>>> import numpy as np
>>> np.set_printoptions(suppress=True, linewidth=100)
>>> tidy = lambda a: np.round(a, 1) + 0
>>> K = np.loadtxt("block11.csv", delimiter=",")
>>> K
array([[ 0.6,  0.4,  0.1,  0.8,  1. ,  1.7,  0.7,  1.3],
       [-2.6, -4.5,  2.7,  0.6,  3.4,  2.5,  2.8, -1.7],
       [ 0.8, -4.3, -6.8, -3. , -0.2, -1.5,  5.4,  3.6],
       [ 4. , -4.2,  0.1, -0.7,  0.5,  2.7, -3.5,  1.2],
       [-4.1,  2.1,  0. ,  0.6,  0.2, -2.4,  5. , -1.1],
       [-2.6,  3.4, -0.3,  1.1,  0.9,  0.3,  3.3, -0.6],
       [-1.6, -2.2, -4.6, -1.5, -0.8, -2.6,  6.7,  1.5],
       [-1.5, -3.5,  4.7,  1.6,  3.6,  3.9, -0.2, -2.6],
       [-1.5,  5.7,  4.8,  2.9,  1. ,  1.6, -2.3, -2.5],
       [ 1.3, -0.4, -2. , -1.3, -0.5, -0.7, -0.1,  1.5],
       [ 0.4,  4.2,  2.7,  2.4,  0.4,  1.9, -3.3, -0.2],
       [-4. ,  0.7,  7.3,  1.5,  1.1,  0.7, -1.8, -6.5],
       [-0.4,  0.3, -3.9, -0.6,  0.2, -1.8,  4.6,  2.1],
       [-3. , -2.6, -1. , -0.9,  0.3, -1.5,  3.3, -1.3],
       [-3.4,  2.4,  3.7,  1.6,  0.9, -0.1,  0.2, -2.7],
       [ 1.2, -0.5,  4.6,  0.8,  0.9,  2.8, -5.1, -1.4],
       [ 0.8,  6. , -1. ,  0.1, -2.9, -2.2, -2.7,  0.3],
       [-0.1,  5.9,  3. ,  1.5, -1.7, -1. , -3.6, -2. ],
       [ 0.4,  4.6,  1.4,  0.7, -2.9, -1.9, -3.2, -1.2],
       [-1.4,  0.7, -3.9, -1.3, -0.4, -2.1,  4.6,  1.9],
       [ 2.8, -0.3, -1.2, -0.8, -2.1, -0.2, -2.9,  0.9],
       [-3.6,  1. ,  6.2,  2.4,  1.3,  1.1, -0.5, -3.8],
       [ 3.9, -3.1, -3.8, -1.6, -0.8,  1.2, -0.6,  3.3]])
>>> K[:, 8]
Traceback (most recent call last):
  File "<python-input-5>", line 1, in <module>
    K[:, 8]
    ~^^^^^^
IndexError: index 8 is out of bounds for axis 1 with size 8
>>> print(np.unravel_index(np.abs(K).argmax(), K.shape))
(np.int64(11), np.int64(2))
>>> tidy(K.sum(axis=0))
array([-13.6,  11.8,  12.8,   6.9,   3.4,   2.4,   6.8, -10. ])
>>> K[23]
Traceback (most recent call last):
  File "<python-input-8>", line 1, in <module>
    K[23]
    ~^^^^
IndexError: index 23 is out of bounds for axis 0 with size 23
>>> tidy(K.sum(axis=1))
array([ 6.6,  3.2, -6. ,  0.1,  0.3,  5.5, -5.1,  6. ,  9.7, -2.2,  8.5, -1. ,  0.5, -6.7,  2.6,
        3.3, -1.6,  2. , -2.1, -1.9, -3.8,  4.1, -1.5])
>>> tidy(np.linalg.norm(K))
np.float64(36.1)
>>> np.linalg.rank(K)
Traceback (most recent call last):
  File "<python-input-11>", line 1, in <module>
    np.linalg.rank(K)
    ^^^^^^^^^^^^^^
AttributeError: module 'numpy.linalg' has no attribute 'rank'
>>> print(np.count_nonzero(K))
183
>>> print(np.abs(K).max())
7.3
>>> q, Rm = np.linalg.qr(K)
>>> tidy(np.trace(q @ q.T))
np.float64(8.0)
>>> print(np.allclose(Rm.T @ Rm, K.T @ K))
True
>>> tidy(Rm)
array([[-11.5,   3.4,   7.5,   3.4,   3.4,  -1.4,   7.2,  -7.7],
       [  0. ,  15.6,   4.5,   3.7,  -4. ,  -2.2,  -7.5,  -2.2],
       [  0. ,   0. ,  15.5,   4.7,   3.4,   7.4, -12.1,  -7.6],
       [  0. ,   0. ,   0. ,   2.3,   3.3,   3.7,   2.8,   2.1],
       [  0. ,   0. ,   0. ,   0. ,   2.8,   2.2,   0.8,   0.9],
       [  0. ,   0. ,   0. ,   0. ,   0. ,  -1.7,   0.4,   0.2],
       [  0. ,   0. ,   0. ,   0. ,   0. ,   0. ,  -2.2,  -0.2],
       [  0. ,   0. ,   0. ,   0. ,   0. ,   0. ,   0. ,   1.6]])
>>> G = np.cov(K, rowvar=False)
>>> tidy(np.corrcoef(K.T))
array([[ 1. , -0.2, -0.4, -0.4, -0.4,  0.2, -0.4,  0.7],
       [-0.2,  1. ,  0.3,  0.6, -0.4, -0.3, -0.4, -0.3],
       [-0.4,  0.3,  1. ,  0.9,  0.4,  0.6, -0.6, -0.9],
       [-0.4,  0.6,  0.9,  1. ,  0.4,  0.5, -0.5, -0.8],
       [-0.4, -0.4,  0.4,  0.4,  1. ,  0.7,  0.2, -0.4],
       [ 0.2, -0.3,  0.6,  0.5,  0.7,  1. , -0.5, -0.3],
       [-0.4, -0.4, -0.6, -0.5,  0.2, -0.5,  1. ,  0.3],
       [ 0.7, -0.3, -0.9, -0.8, -0.4, -0.3,  0.3,  1. ]])
>>> tidy(K.std(axis=0))
array([2.3, 3.3, 3.7, 1.5, 1.6, 1.9, 3.4, 2.3])
>>> tidy(G)
array([[ 5.7, -1.5, -3.6, -1.6, -1.7,  0.8, -3.6,  3.8],
       [-1.5, 11.4,  4.1,  3. , -2.4, -1.9, -4.4, -2.6],
       [-3.6,  4.1, 14.1,  5.1,  2.7,  4.3, -7.8, -8.2],
       [-1.6,  3. ,  5.1,  2.3,  0.9,  1.4, -2.5, -2.9],
       [-1.7, -2.4,  2.7,  0.9,  2.6,  2.2,  1.1, -1.5],
       [ 0.8, -1.9,  4.3,  1.4,  2.2,  3.8, -3.3, -1.4],
       [-3.6, -4.4, -7.8, -2.5,  1.1, -3.3, 12.1,  2.9],
       [ 3.8, -2.6, -8.2, -2.9, -1.5, -1.4,  2.9,  5.8]])
>>> np.argsort(-K.std(axis=0).round(6), kind="stable")
array([2, 6, 1, 7, 0, 5, 4, 3])
>>> labels = K[:, 2] > np.median(K[:, 2])
>>> r0 = K[labels].mean(axis=0) - K[~labels].mean(axis=0)
>>> np.argsort(-np.abs(r0).round(6), kind="stable")
array([2, 7, 6, 3, 1, 5, 0, 4])
>>> labels.astype(int)
array([0, 1, 0, 0, 0, 0, 0, 1, 1, 0, 1, 1, 0, 0, 1, 1, 0, 1, 1, 0, 0, 1, 0])
>>> d = np.linalg.norm(K[:, None] - K[None], axis=-1)
>>> d.mean(axis=1).argmax()
np.int64(2)
>>> tidy(np.linalg.norm(K - K.mean(axis=0), axis=1))
array([ 2.9,  7.6, 11.6,  8.3,  6.6,  4.8,  9.5,  8.2,  8.2,  4.3,  6.3, 10.1,  7. ,  5.6,  5.4,
        7.7,  7.7,  7.7,  6.7,  7.2,  5.8,  7.7,  8.5])
>>> np.linalg.matrix_rank(d ** 2)
np.int64(10)
>>> tidy(np.linalg.norm(K, axis=1))
array([ 2.7,  7.9, 10.9,  7.4,  7.3,  5.6,  9.2,  8.6,  9. ,  3.2,  6.7, 10.9,  6.7,  5.7,  6.5,
        7.8,  7.6,  8.2,  6.9,  7. ,  4.9,  8.7,  7.4])
>>> np.flatnonzero(d[13] < d.mean() / 2)
array([13])
